% ipython --no-banner

In [1]: import numpy as np

In [2]: np.set_printoptions(suppress=True, linewidth=120)

In [3]: mat = np.loadtxt("data.csv", delimiter=",")

In [4]: mat
Out[4]: 
array([[-1.7, -5.2, -3.6],
       [ 0.2,  0.5,  0.5],
       [ 0.8,  2.5,  1.6],
       [-2.2, -6.7, -4.6],
       [-0.6, -1.7, -1.1],
       [-0.3, -0.4, -0.1],
       [ 0.4,  1.3,  1. ],
       [ 1.2,  3.3,  2.5],
       [-1. , -3.7, -2.3],
       [ 1.2,  4. ,  2.7],
       [-1.2, -3.4, -2.2],
       [ 0.2,  0.9,  0.5],
       [ 0.1,  0.3,  0.1],
       [-1.4, -4.7, -3. ],
       [-0.3, -1.4, -0.7],
       [-0.2, -0.6, -0.3],
       [ 1.5,  4.7,  3.1],
       [ 1.3,  4.2,  2.5],
       [ 0.1, -0.3,  0.1],
       [ 0.5,  1.9,  1.3],
       [-0.4, -1.7, -1.1],
       [ 0. ,  0.7,  0.5],
       [-1.2, -4.1, -2.6],
       [ 1.6,  4.8,  3.2],
       [ 1. ,  3. ,  1.9],
       [ 0.3,  0.7,  0.5],
       [ 0.3,  0.8,  0.5]])

In [5]: Xs = (mat - mat.mean(axis=0)) / mat.std(axis=0)

In [6]: np.round(Xs.std(axis=0), 1)
Out[6]: array([1., 1., 1.])

In [7]: b = np.linalg.lstsq(np.delete(Xs, 1, axis=1), Xs[:, 1])[0]

In [8]: np.abs(b).argmax()
Out[8]: np.int64(1)

In [9]: round(float(1 - np.var(Xs[:, 1] - np.delete(Xs, 1, axis=1) @ b)), 1)
Out[9]: 1.0

In [10]: b.round(1)
Out[10]: array([0.1, 0.9])

In [11]: x = np.array([0, 0, 2])

In [12]: rhs = mat @ x

In [13]: print(rhs)
[-7.2  1.   3.2 -9.2 -2.2 -0.2  2.   5.  -4.6  5.4 -4.4  1.   0.2 -6.  -1.4 -0.6  6.2  5.   0.2  2.6 -2.2  1.  -5.2
  6.4  3.8  1.   1. ]

In [14]: np.round(np.linalg.solve(mat.T @ mat, mat.T @ rhs), 1) + 0
Out[14]: array([0., 0., 2.])

In [15]: np.round(np.linalg.lstsq(mat, rhs)[0], 1) + 0
Out[15]: array([0., 0., 2.])

In [16]: rng = np.random.default_rng(839595)

In [17]: rhs = rhs + 0.1 * rng.normal(size=27)

In [18]: rhs.round(1)
Out[18]: 
array([-7.2,  1.1,  3.1, -9.3, -2.3, -0.1,  2. ,  5. , -4.5,  5.4, -4.5,  1. ,  0.2, -6. , -1.5, -0.5,  6.2,  5.2,
        0.2,  2.4, -2. ,  0.8, -5.2,  6.4,  3.8,  1.1,  1. ])

In [19]: b, *_ = np.linalg.lstsq(mat, rhs)

In [20]: b.round(1) + 0
Out[20]: array([0.4, 0. , 1.8])

In [21]: np.round(mat.T @ (rhs - mat @ b), 1) + 0
Out[21]: array([0., 0., 0.])

In [22]: b.round()
Out[22]: array([ 0., -0.,  2.])

In [23]: [round(float(np.linalg.norm(np.linalg.solve(mat.T @ mat + lam * np.eye(3), mat.T @ rhs))), 2) for lam in (0, 1, 10, 100)]
Out[23]: [1.87, 1.15, 1.04, 0.85]
